$ python -q
>>> import numpy as np
>>> from numpy import linalg as LA
>>> np.set_printoptions(precision=3, suppress=True, linewidth=120)
>>> rd = lambda a: np.round(a, 3) + 0
>>> F = np.loadtxt("mat.csv", delimiter=",")
>>> F
array([[  1.4,  -1.3,  -0.6,   0.2,  -0.1,   1.1,  -2. ,   1.3,   0.3,  -0.9,  -0.2],
       [-16. ,   2. ,   6. , -18. ,   6. ,  -4. ,   0. , -10. , -10. , -12. ,  -8. ],
       [ -1.3,   0.3,  -0.1,   0.9,   0. ,   0.2,  -1. ,  -0.2,   0.3,   1.1,   0.3],
       [  2.1,  -0.3,  -0.1,   0.9,   0.7,  -1.4,  -0.7,  -0.4,   0.4,   1.8,  -0.4],
       [ -0.1,  -1.3,  -0.5,  -0.1,  -1.5,   0.9,   0. ,   1.3,   1.4,   0. ,   0.2],
       [  1.1,  -0.3,   2.3,  -2.4,  -0.8,   0.3,  -1.2,  -1.2,  -0.1,   0.3,  -1. ],
       [ -0.2,   2. ,  -3.2,   0.1,  -0.9,   0.4,   0.6,   0.9,   0.2,   0.9,  -0.6],
       [  1.6,   1.4,  -0.2,   0.4,  -0.4,  -1.3,  -0.4,  -0.9,   0.9,  -1.5,   0.1],
       [ -2.5,  -0.3,  -0.4,  -1.6,  -1.2,   0.2,  -0.7,  -2. ,   0.2,  -0.1,  -0.3],
       [ -0.6,  -1.7,   0.3,   1.4,  -1.5,  -1.9,  -1.2,  -0.4,   1.2,   0.8,  -0.3],
       [ -0.5,  -1.9,  -0.5,   1.1,  -0.5,   2.3,   0.9,   1. ,  -2.2,  -0.1,  -0.5],
       [  0.1,  -0.3,   1.7,   0. ,   0.2,  -0.3,  -0.4,   1. ,  -0.5,   1. ,   1.6],
       [ -0.8,  -0.2,   1.3,  -1.6,   0.2,  -2.2,  -1. ,   0.2,  -0.6,  -0.3,  -0.6],
       [  0.4,  -0.7,   1. ,   0.1,  -1.2,  -0.7,  -0.7,   1.7,  -1.9,  -1.1,   1.5],
       [  1.3,   1.9,   0.3,   2.1,  -0.2,   0.9,  -0.1,   0.6,   1.1,   1.7,  -0.7],
       [ -0.2,  -0.5,   1.4,  -1.1,  -2. ,   1. ,  -0.4,  -0.9,   1.4,   1.5,  -0.6],
       [ -0.5,   0.5,  -0.3,   0.4,  -0.5,  -0.9,  -0.6,   0.8,   0.5,  -0.8,  -1. ],
       [  0.4,  -1.3,   0.2,   1.1,   1.5,  -1.1,  -0.6,   0. ,  -0.8,  -0.1,  -1.3],
       [  0. ,  -0.3,   1.2,  -1.5,  -2.2,   0.3,   1.6,  -0.1,  -1.2,  -0.4,  -0.7],
       [ -0.3,   0.3,  -2.1,   1. ,  -0.4,   1.5,  -0.5,  -0.2,   0. ,  -1.9,   0.3]])
>>> q, V = LA.qr(F[:, :9])[0], LA.qr(F[:, 9:])[0]
>>> sv = LA.svd(q.T @ V, compute_uv=False)
>>> rd(np.degrees(np.arccos(sv.clip(0, 1))))
array([14.469, 66.262])
>>> rd(sv)
array([0.968, 0.403])
>>> (sv > 0.9).sum()
np.int64(1)
>>> P = F @ LA.solve(F.T @ F, F.T)
>>> rd(LA.eigvalsh(P))
array([0., 0., 0., 0., 0., 0., 0., 0., 0., 1., 1., 1., 1., 1., 1., 1., 1., 1., 1., 1.])
>>> other = np.c_[F[:, :2] @ np.array([[1, 0], [0, -3]]), np.array([-1, 2, 0, 7, 7, -8, 0, 1, -4, 8, 4, -6, -3, 2, 4, -7, 3, 7, 1, 3])]
>>> rd(other)
array([[  1.4,   3.9,  -1. ],
       [-16. ,  -6. ,   2. ],
       [ -1.3,  -0.9,   0. ],
       [  2.1,   0.9,   7. ],
       [ -0.1,   3.9,   7. ],
       [  1.1,   0.9,  -8. ],
       [ -0.2,  -6. ,   0. ],
       [  1.6,  -4.2,   1. ],
       [ -2.5,   0.9,  -4. ],
       [ -0.6,   5.1,   8. ],
       [ -0.5,   5.7,   4. ],
       [  0.1,   0.9,  -6. ],
       [ -0.8,   0.6,  -3. ],
       [  0.4,   2.1,   2. ],
       [  1.3,  -5.7,   4. ],
       [ -0.2,   1.5,  -7. ],
       [ -0.5,  -1.5,   3. ],
       [  0.4,   3.9,   7. ],
       [  0. ,   0.9,   1. ],
       [ -0.3,  -0.9,   3. ]])
>>> rd(LA.lstsq(F, other[:, 0])[0])
array([1., 0., 0., 0., 0., 0., 0., 0., 0., 0., 0.])
>>> LA.matrix_rank(np.c_[F, other])
np.int64(12)
